In [1]: import numpy as np

In [2]: np.set_printoptions(precision=1, suppress=True, linewidth=160)

In [3]: feats = np.array([[5, -3, 4, 4], [0, 1, -4, -4], [0, 0, -1, -1], [0, 0, 0, 4]])

In [4]: print(np.kron(np.eye(2, dtype=int), feats))
[[ 5 -3  4  4  0  0  0  0]
 [ 0  1 -4 -4  0  0  0  0]
 [ 0  0 -1 -1  0  0  0  0]
 [ 0  0  0  4  0  0  0  0]
 [ 0  0  0  0  5 -3  4  4]
 [ 0  0  0  0  0  1 -4 -4]
 [ 0  0  0  0  0  0 -1 -1]
 [ 0  0  0  0  0  0  0  4]]

In [5]: print(np.einsum("ij,ji->", feats, feats))
43

In [6]: print(np.round(np.linalg.det(2 * feats), 1), round(float(np.linalg.det(feats)), 1))
-320.0 -20.0

In [7]: print(round(np.linalg.det(feats[::-1]), 1))
-20.0

In [8]: print(np.linalg.cond(feats) > 100)
False

In [9]: print(np.linalg.matrix_rank(feats, rtol=0.1))
3

In [10]: other = np.array([[-2, 2], [0, 0], [3, -3], [0, 0]])

In [11]: print(np.linalg.matrix_rank(feats @ other))
1

In [12]: print(np.einsum("ik,kj->ji", feats, other))
[[  2 -12  -3   0]
 [ -2  12   3   0]]

In [13]: print(np.einsum("ij->j", feats))
[ 5 -2 -1  3]

In [14]: print(feats @ other)
[[  2  -2]
 [-12  12]
 [ -3   3]
 [  0   0]]

In [15]: M = np.diag(np.array([4, 4, -6, 7, 3, 0, 4, 7, 6])) + 3 * np.eye(9, k=1) + 3 * np.eye(9, k=-1)

In [16]: print(M)
[[ 4.  3.  0.  0.  0.  0.  0.  0.  0.]
 [ 3.  4.  3.  0.  0.  0.  0.  0.  0.]
 [ 0.  3. -6.  3.  0.  0.  0.  0.  0.]
 [ 0.  0.  3.  7.  3.  0.  0.  0.  0.]
 [ 0.  0.  0.  3.  3.  3.  0.  0.  0.]
 [ 0.  0.  0.  0.  3.  0.  3.  0.  0.]
 [ 0.  0.  0.  0.  0.  3.  4.  3.  0.]
 [ 0.  0.  0.  0.  0.  0.  3.  7.  3.]
 [ 0.  0.  0.  0.  0.  0.  0.  3.  6.]]

In [17]: evals, V = np.linalg.eigvalsh(M)
Traceback (most recent call last):
  Cell In[17], line 1
    evals, V = np.linalg.eigvalsh(M)
ValueError: too many values to unpack (expected 2)


In [18]: evals, V = np.linalg.eigh(M)

In [19]: print(np.round(evals.sum(), 1), np.trace(M))
29.0 29.0

In [20]: print(np.unique(evals.round(6) + 0, return_counts=True)[1])
[1 1 1 1 1 1 1 1 1]

In [21]: print(np.round(V.T @ M @ V, 1) + 0)
[[-7.5  0.   0.   0.   0.   0.   0.   0.   0. ]
 [ 0.  -3.1  0.   0.   0.   0.   0.   0.   0. ]
 [ 0.   0.   1.3  0.   0.   0.   0.   0.   0. ]
 [ 0.   0.   0.   1.7  0.   0.   0.   0.   0. ]
 [ 0.   0.   0.   0.   3.5  0.   0.   0.   0. ]
 [ 0.   0.   0.   0.   0.   5.9  0.   0.   0. ]
 [ 0.   0.   0.   0.   0.   0.   7.3  0.   0. ]
 [ 0.   0.   0.   0.   0.   0.   0.   9.4  0. ]
 [ 0.   0.   0.   0.   0.   0.   0.   0.  10.6]]

In [22]: print((evals > 1e-8).sum(), (evals < -1e-8).sum())
7 2

In [23]: print(np.linalg.svd(M, compute_uv=False))
[10.6  9.4  7.5  7.3  5.9  3.5  3.1  1.7  1.3]

In [24]: print(np.linalg.eigvalsh(M + 2 * np.eye(9)))
[-5.5 -1.1  3.3  3.7  5.5  7.9  9.3 11.4 12.6]

In [25]: evals, V = np.linalg.eigh(M)

In [26]: x = np.array([1, 0, 3, 3, 3, 3, 3, 2, 1])

In [27]: print(np.abs(M).sum(axis=1).max(), round(float(np.abs(evals).max()), 1))
13.0 10.6

In [28]: print((np.sign(V[:, -1].round(6)) == np.sign(V[0, -1].round(6))).astype(int))
[1 1 1 1 1 1 1 1 1]

In [29]: print(x @ M @ x)
374.0

In [30]: other = M / np.sqrt((M ** 2).mean(axis=1, keepdims=True))

In [31]: print(other[2])
[ 0.   1.2 -2.4  1.2  0.   0.   0.   0.   0. ]

In [32]: print(np.linalg.matrix_rank(other) == np.linalg.matrix_rank(M))
True

In [33]: print(np.linalg.matrix_rank(M - M.mean(axis=1, keepdims=True)))
8

In [34]: print(round(float(np.linalg.eigvalsh(M).min()), 1))
-7.5

In [35]: print(np.all(np.linalg.eigvalsh(M) > 0))
False

In [36]: try:
    ...:     np.linalg.cholesky(M)
    ...: except np.linalg.LinAlgError as e:
    ...:     print(repr(e))
    ...: 
LinAlgError('Matrix is not positive definite')

In [37]: u = np.array([-2, 1, -1, 3, -1, -1, -1, -3, -2])

In [38]: other = M + np.outer(u, np.eye(9)[0])

In [39]: print(np.linalg.matrix_rank(other - M))
1

In [40]: print(other)
[[ 2.  3.  0.  0.  0.  0.  0.  0.  0.]
 [ 4.  4.  3.  0.  0.  0.  0.  0.  0.]
 [-1.  3. -6.  3.  0.  0.  0.  0.  0.]
 [ 3.  0.  3.  7.  3.  0.  0.  0.  0.]
 [-1.  0.  0.  3.  3.  3.  0.  0.  0.]
 [-1.  0.  0.  0.  3.  0.  3.  0.  0.]
 [-1.  0.  0.  0.  0.  3.  4.  3.  0.]
 [-3.  0.  0.  0.  0.  0.  3.  7.  3.]
 [-2.  0.  0.  0.  0.  0.  0.  3.  6.]]

In [41]: E = np.loadtxt("arr.csv", delimiter=",")

In [42]: print(E)
[[ 0.  5. 10.  3.  9.  4.  2.  4.  3.]
 [ 5.  4.  3.  3.  0.  2.  6.  2.  3.]
 [10.  3.  2.  8.  6.  5.  2.  6.  5.]
 [ 3.  3.  8. 10.  8.  1.  0.  5.  7.]
 [ 9.  0.  6.  8. 10. 10.  5.  3.  1.]
 [ 4.  2.  5.  1. 10. 10.  5.  5. 10.]
 [ 2.  6.  2.  0.  5.  5.  2.  5.  9.]
 [ 4.  2.  6.  5.  3.  5.  5. 10.  7.]
 [ 3.  3.  5.  7.  1. 10.  9.  7.  2.]]

In [43]: print(round(float(np.linalg.eigvalsh(E).min()), 1))
-13.3

In [44]: rng = np.random.default_rng(65872)

In [45]: labels = rng.permutation(9)

In [46]: other = E[:, labels] * rng.choice([-1, 1], 9)

In [47]: print(other)
[[  4.  -9.  -5.   2.  -0. -10.  -4.  -3.  -3.]
 [  2.  -0.  -4.   6.  -5.  -3.  -2.  -3.  -3.]
 [  5.  -6.  -3.   2. -10.  -2.  -6.  -8.  -5.]
 [  1.  -8.  -3.   0.  -3.  -8.  -5. -10.  -7.]
 [ 10. -10.  -0.   5.  -9.  -6.  -3.  -8.  -1.]
 [ 10. -10.  -2.   5.  -4.  -5.  -5.  -1. -10.]
 [  5.  -5.  -6.   2.  -2.  -2.  -5.  -0.  -9.]
 [  5.  -3.  -2.   5.  -4.  -6. -10.  -5.  -7.]
 [ 10.  -1.  -3.   9.  -3.  -5.  -7.  -7.  -2.]]

In [48]: left, _, Vh = np.linalg.svd(E.T @ other)

In [49]: print(np.round(np.linalg.lstsq(E, other)[0], 1) + 0)
[[ 0.  0.  0.  0. -1.  0.  0.  0.  0.]
 [ 0.  0. -1.  0.  0.  0.  0.  0.  0.]
 [ 0.  0.  0.  0.  0. -1.  0.  0.  0.]
 [ 0.  0.  0.  0.  0.  0.  0. -1.  0.]
 [ 0. -1.  0.  0.  0.  0.  0.  0.  0.]
 [ 1.  0.  0.  0.  0.  0.  0.  0.  0.]
 [ 0.  0.  0.  1.  0.  0.  0.  0.  0.]
 [ 0.  0.  0.  0.  0.  0. -1.  0.  0.]
 [ 0.  0.  0.  0.  0.  0.  0.  0. -1.]]

In [50]: other = np.linalg.inv(E)

In [51]: print((np.abs(other) > 1e-9).astype(int))
[[1 1 1 1 1 1 1 1 1]
 [1 1 1 1 1 1 1 1 1]
 [1 1 1 1 1 1 1 1 1]
 [1 1 1 1 1 1 1 1 1]
 [1 1 1 1 1 1 1 1 1]
 [1 1 1 1 1 1 1 1 1]
 [1 1 1 1 1 1 1 1 1]
 [1 1 1 1 1 1 1 1 1]
 [1 1 1 1 1 1 1 1 1]]

In [52]: print(round(np.linalg.det(E) * np.linalg.det(other), 1))
1.0

In [53]: labels = rng.permutation(9)

In [54]: print(labels)
[0 6 2 8 1 3 4 5 7]

In [55]: other = E[labels][:, labels]

In [56]: print(np.diag(other))
[ 0.  2.  2.  2.  4. 10. 10. 10. 10.]

In [57]: print(other)
[[ 0.  2. 10.  3.  5.  3.  9.  4.  4.]
 [ 2.  2.  2.  9.  6.  0.  5.  5.  5.]
 [10.  2.  2.  5.  3.  8.  6.  5.  6.]
 [ 3.  9.  5.  2.  3.  7.  1. 10.  7.]
 [ 5.  6.  3.  3.  4.  3.  0.  2.  2.]
 [ 3.  0.  8.  7.  3. 10.  8.  1.  5.]
 [ 9.  5.  6.  1.  0.  8. 10. 10.  3.]
 [ 4.  5.  5. 10.  2.  1. 10. 10.  5.]
 [ 4.  5.  6.  7.  2.  5.  3.  5. 10.]]

In [58]: evals, V = np.linalg.eigh(E)

In [59]: print(np.round(np.linalg.eigvalsh(E @ E), 1) + 0)
[   0.    11.2   13.2   31.9   92.5  107.3  147.   178.1 2046.9]

In [60]: print(np.round(V @ np.diag(evals) @ V.T, 1) + 0)
[[ 0.  5. 10.  3.  9.  4.  2.  4.  3.]
 [ 5.  4.  3.  3.  0.  2.  6.  2.  3.]
 [10.  3.  2.  8.  6.  5.  2.  6.  5.]
 [ 3.  3.  8. 10.  8.  1.  0.  5.  7.]
 [ 9.  0.  6.  8. 10. 10.  5.  3.  1.]
 [ 4.  2.  5.  1. 10. 10.  5.  5. 10.]
 [ 2.  6.  2.  0.  5.  5.  2.  5.  9.]
 [ 4.  2.  6.  5.  3.  5.  5. 10.  7.]
 [ 3.  3.  5.  7.  1. 10.  9.  7.  2.]]

In [61]: print(np.linalg.eigvalsh(E + 2 * np.eye(9)))
[-11.3  -7.6  -1.6   1.9   5.3   7.6  12.4  14.1  47.2]

In [62]: print(np.round(evals.sum(), 1), np.trace(E))
50.0 50.0

In [63]: print(np.abs(V[:, -1]))
[0.3 0.2 0.3 0.3 0.4 0.4 0.3 0.3 0.3]

In [64]: print(np.round(V.T @ E @ V, 1) + 0)
[[-13.3   0.    0.    0.    0.    0.    0.    0.    0. ]
 [  0.   -9.6   0.    0.    0.    0.    0.    0.    0. ]
 [  0.    0.   -3.6   0.    0.    0.    0.    0.    0. ]
 [  0.    0.    0.   -0.1   0.    0.    0.    0.    0. ]
 [  0.    0.    0.    0.    3.3   0.    0.    0.    0. ]
 [  0.    0.    0.    0.    0.    5.6   0.    0.    0. ]
 [  0.    0.    0.    0.    0.    0.   10.4   0.    0. ]
 [  0.    0.    0.    0.    0.    0.    0.   12.1   0. ]
 [  0.    0.    0.    0.    0.    0.    0.    0.   45.2]]
